>>> import numpy as np
>>> import numpy.linalg as la
>>> np.set_printoptions(suppress=True, linewidth=100)
>>> feats = np.load("layer10.npy")
>>> feats
array([[1.   , 0.2  , 0.04 , 0.008, 0.002, 0.   , 0.   , 0.   , 0.   ],
       [0.2  , 1.   , 0.2  , 0.04 , 0.008, 0.002, 0.   , 0.   , 0.   ],
       [0.04 , 0.2  , 1.   , 0.2  , 0.04 , 0.008, 0.002, 0.   , 0.   ],
       [0.008, 0.04 , 0.2  , 1.   , 0.2  , 0.04 , 0.008, 0.002, 0.   ],
       [0.002, 0.008, 0.04 , 0.2  , 1.   , 0.2  , 0.04 , 0.008, 0.002],
       [0.   , 0.002, 0.008, 0.04 , 0.2  , 1.   , 0.2  , 0.04 , 0.008],
       [0.   , 0.   , 0.002, 0.008, 0.04 , 0.2  , 1.   , 0.2  , 0.04 ],
       [0.   , 0.   , 0.   , 0.002, 0.008, 0.04 , 0.2  , 1.   , 0.2  ],
       [0.   , 0.   , 0.   , 0.   , 0.002, 0.008, 0.04 , 0.2  , 1.   ]])
>>> # equal to its transpose
>>> evals, vecs = la.eigh(feats)
>>> vec = np.array([0, -3, 1, -2, 3, -1, 1, 1, -2])
>>> np.round(vecs * np.sqrt(evals) @ vecs.T, 3) + 0
array([[0.995, 0.1  , 0.015, 0.002, 0.001, 0.   , 0.   , 0.   , 0.   ],
       [0.1  , 0.99 , 0.099, 0.015, 0.002, 0.001, 0.   , 0.   , 0.   ],
       [0.015, 0.099, 0.99 , 0.099, 0.015, 0.002, 0.001, 0.   , 0.   ],
       [0.002, 0.015, 0.099, 0.99 , 0.099, 0.015, 0.002, 0.001, 0.   ],
       [0.001, 0.002, 0.015, 0.099, 0.99 , 0.099, 0.015, 0.002, 0.001],
       [0.   , 0.001, 0.002, 0.015, 0.099, 0.99 , 0.099, 0.015, 0.002],
       [0.   , 0.   , 0.001, 0.002, 0.015, 0.099, 0.99 , 0.099, 0.015],
       [0.   , 0.   , 0.   , 0.001, 0.002, 0.015, 0.099, 0.99 , 0.1  ],
       [0.   , 0.   , 0.   , 0.   , 0.001, 0.002, 0.015, 0.1  , 0.995]])
>>> np.round(la.eigvalsh(feats[1:, 1:]), 3)
array([0.679, 0.716, 0.782, 0.879, 1.007, 1.162, 1.323, 1.451])
>>> np.abs(feats).sum(axis=1).max(), round(float(np.abs(evals).max()), 3)
(np.float64(1.5), 1.46)
>>> rng = np.random.default_rng(77)
>>> lab = rng.permutation(9)
>>> lab
array([7, 1, 6, 2, 8, 0, 5, 3, 4])
>>> A2 = feats[lab][:, lab]
>>> np.diag(A2)
array([1., 1., 1., 1., 1., 1., 1., 1., 1.])
>>> A2
array([[1.   , 0.   , 0.2  , 0.   , 0.2  , 0.   , 0.04 , 0.002, 0.008],
       [0.   , 1.   , 0.   , 0.2  , 0.   , 0.2  , 0.002, 0.04 , 0.008],
       [0.2  , 0.   , 1.   , 0.002, 0.04 , 0.   , 0.2  , 0.008, 0.04 ],
       [0.   , 0.2  , 0.002, 1.   , 0.   , 0.04 , 0.008, 0.2  , 0.04 ],
       [0.2  , 0.   , 0.04 , 0.   , 1.   , 0.   , 0.008, 0.   , 0.002],
       [0.   , 0.2  , 0.   , 0.04 , 0.   , 1.   , 0.   , 0.008, 0.002],
       [0.04 , 0.002, 0.2  , 0.008, 0.008, 0.   , 1.   , 0.04 , 0.2  ],
       [0.002, 0.04 , 0.008, 0.2  , 0.   , 0.008, 0.04 , 1.   , 0.2  ],
       [0.008, 0.008, 0.04 , 0.04 , 0.002, 0.002, 0.2  , 0.2  , 1.   ]])
>>> round(la.det(A2), 3), round(float(la.det(feats[lab])), 3)
(np.float64(0.721), 0.721)
>>> O, vecs = la.qr(A2[:, :7])[0], la.qr(A2[:, 7:])[0]
>>> sv = la.svd(O.T @ vecs, compute_uv=False)
>>> (sv > 0.9).sum()
np.int64(0)
>>> sv.round(3)
array([0.419, 0.352])
>>> np.round(np.degrees(np.arccos(sv.clip(0, 1))), 3)
array([65.197, 69.406])
>>> cov = feats.T @ feats
>>> print(round(float(np.trace(cov)), 3), np.round((feats ** 2).sum(), 3))
9.663 9.663
>>> la.matrix_rank(cov)
np.int64(9)
>>> np.round(np.diag(cov), 3)
array([1.042, 1.082, 1.083, 1.083, 1.083, 1.083, 1.083, 1.082, 1.042])
>>> K = np.load("mat.npy")
>>> print(K)
[[ -5  -5  -3   7  -7 -11  -3  11   8   9]
 [ -2  -3   0   2  -2  -3   2   2   2   1]
 [ -7  -7   3   1  -3  -5   1   5   2   3]
 [ -8  -8   6  -2  -1  -2   3   2  -1   0]
 [  7   4  -3   1   2   4   6  -7  -1  -6]]
>>> # rank 3
>>> left, sv, vt = la.svd(K)
>>> vecs = vt[:(sv > 1e-8).sum()]
>>> vec = K[2] + 4 * K[4] + rng.integers(2) * np.eye(10)[9]
>>> print(vec)
[ 21.   9.  -9.   5.   5.  11.  25. -23.  -2. -21.]
>>> np.allclose(vecs.T @ vecs @ vec, vec)
True
>>> la.matrix_rank(np.vstack([K, vec]))
np.int64(3)
>>> np.allclose(K[:-1].T @ la.lstsq(K[:-1].T, K[-1])[0], K[-1])
True
>>> np.round(K @ la.pinv(K) @ K, 3) + 0
array([[ -5.,  -5.,  -3.,   7.,  -7., -11.,  -3.,  11.,   8.,   9.],
       [ -2.,  -3.,   0.,   2.,  -2.,  -3.,   2.,   2.,   2.,   1.],
       [ -7.,  -7.,   3.,   1.,  -3.,  -5.,   1.,   5.,   2.,   3.],
       [ -8.,  -8.,   6.,  -2.,  -1.,  -2.,   3.,   2.,  -1.,   0.],
       [  7.,   4.,  -3.,   1.,   2.,   4.,   6.,  -7.,  -1.,  -6.]])
>>> np.abs(np.diag(la.qr(K)[1])) > 1e-9
array([ True,  True,  True, False, False])
>>> np.round(la.norm(K, 2) / la.norm(K), 3)
np.float64(0.872)
>>> np.argsort(-la.norm(K, axis=0).round(6), kind="stable")[:3]
array([7, 0, 5])
>>> la.cond(K) > 100
np.True_
>>> vec = np.array([2, 0, 1, 2, 2, 0, 2, 0, 1, 1])
>>> a = np.maximum(K @ vec, 0)
>>> np.maximum(K @ vec, 0) - np.maximum(-K @ vec, 0)
array([ -2,   3,  -8, -11,  22])
>>> a
array([ 0,  3,  0,  0, 22])
>>> print(K * (a > 1e-9)[:, None])
[[ 0  0  0  0  0  0  0  0  0  0]
 [-2 -3  0  2 -2 -3  2  2  2  1]
 [ 0  0  0  0  0  0  0  0  0  0]
 [ 0  0  0  0  0  0  0  0  0  0]
 [ 7  4 -3  1  2  4  6 -7 -1 -6]]
>>> np.maximum(K @ (3 * vec), 0)
array([ 0,  9,  0,  0, 66])
>>> np.round(np.tanh(K @ vec), 3)
array([-0.964,  0.995, -1.   , -1.   ,  1.   ])
>>> W0 = np.array([[1, 1, 3, 2, -3],
...     [0, -2, 2, 1, 3],
...     [2, 1, -2, -1, 3],
...     [1, -2, -1, -3, 0],
...     [0, 2, 3, 0, -3],
...     [-3, -1, -3, -1, 0],
...     [2, -1, 3, -2, -3],
...     [1, -5, 9, 5, 6]])
>>> A2 = np.array([[2, -3, -5], [-4, 1, 3], [-3, -2, -5], [-5, 3, -1], [-4, 1, 3]])
>>> W0 @ A2
array([[ -9,  -5, -28],
       [-15,   0,  -8],
       [ -1,  -1,  13],
       [ 28, -12,  -3],
       [ -5,  -7, -18],
       [ 12,  11,  28],
       [ 21, -22, -35],
       [-54,  -5, -52]])
>>> la.matrix_rank(W0 @ A2)
np.int64(3)
>>> np.vstack([W0, A2.T]).shape
(11, 5)
>>> print(A2.T @ W0.T)
[[ -9 -15  -1  28  -5  12  21 -54]
 [ -5   0  -1 -12  -7  11 -22  -5]
 [-28  -8  13  -3 -18  28 -35 -52]]
>>> la.matrix_rank(np.vstack([W0, A2.T]))
np.int64(5)
>>> r = la.matrix_rank(K)
>>> r
np.int64(3)
>>> ns = la.svd(K)[2][r:].T
>>> [int(la.matrix_rank(np.delete(K, i, axis=0))) for i in range(5)]
[3, 3, 3, 3, 3]
>>> la.matrix_rank(K.T @ K), la.matrix_rank(K @ K.T)
(np.int64(3), np.int64(3))
>>> vec = np.array([2, 1, -1, 2, -2])
>>> y = W0 @ vec
>>> try:
...     la.solve(W0, y)
... except la.LinAlgError as e:
...     print(e)
... 
Last 2 dimensions of the array must be square
>>> np.round(la.pinv(W0) @ W0, 3) + 0
array([[1., 0., 0., 0., 0.],
       [0., 1., 0., 0., 0.],
       [0., 0., 1., 0., 0.],
       [0., 0., 0., 1., 0.],
       [0., 0., 0., 0., 1.]])
>>> np.round(la.solve(W0.T @ W0, W0.T @ y), 3)
array([ 2.,  1., -1.,  2., -2.])
>>> y
array([ 10,  -8,  -1,  -5,   5,  -6,   2, -14])
>>> y = y + 0.3 * rng.normal(size=8)
>>> y.round(3)
array([  9.455,  -8.295,  -1.034,  -4.478,   5.027,  -5.731,   1.441, -14.372])
>>> c, *_ = la.lstsq(W0, y)
>>> c.round()
array([ 2.,  1., -1.,  2., -2.])
>>> [round(float(la.norm(la.solve(W0.T @ W0 + lam * np.eye(5), W0.T @ y))), 2) for lam in (0, 1, 10, 100)]
[3.59, 3.07, 2.13, 0.98]
>>> X = np.loadtxt("data.csv", delimiter=",")
>>> X.round(3)
array([[ 0.65 , -0.284,  0.163,  1.863],
       [-0.433,  1.776,  0.728,  0.358],
       [ 0.866, -0.378,  1.688, -0.507],
       [ 1.625,  0.789, -0.771, -0.379]])
>>> A2 = la.inv(X)
>>> np.round(la.inv(A2), 3)
array([[ 0.65 , -0.284,  0.163,  1.863],
       [-0.433,  1.776,  0.728,  0.358],
       [ 0.866, -0.378,  1.688, -0.507],
       [ 1.625,  0.789, -0.771, -0.379]])
>>> print(round(la.slogdet(X)[0], 3))
-1.0
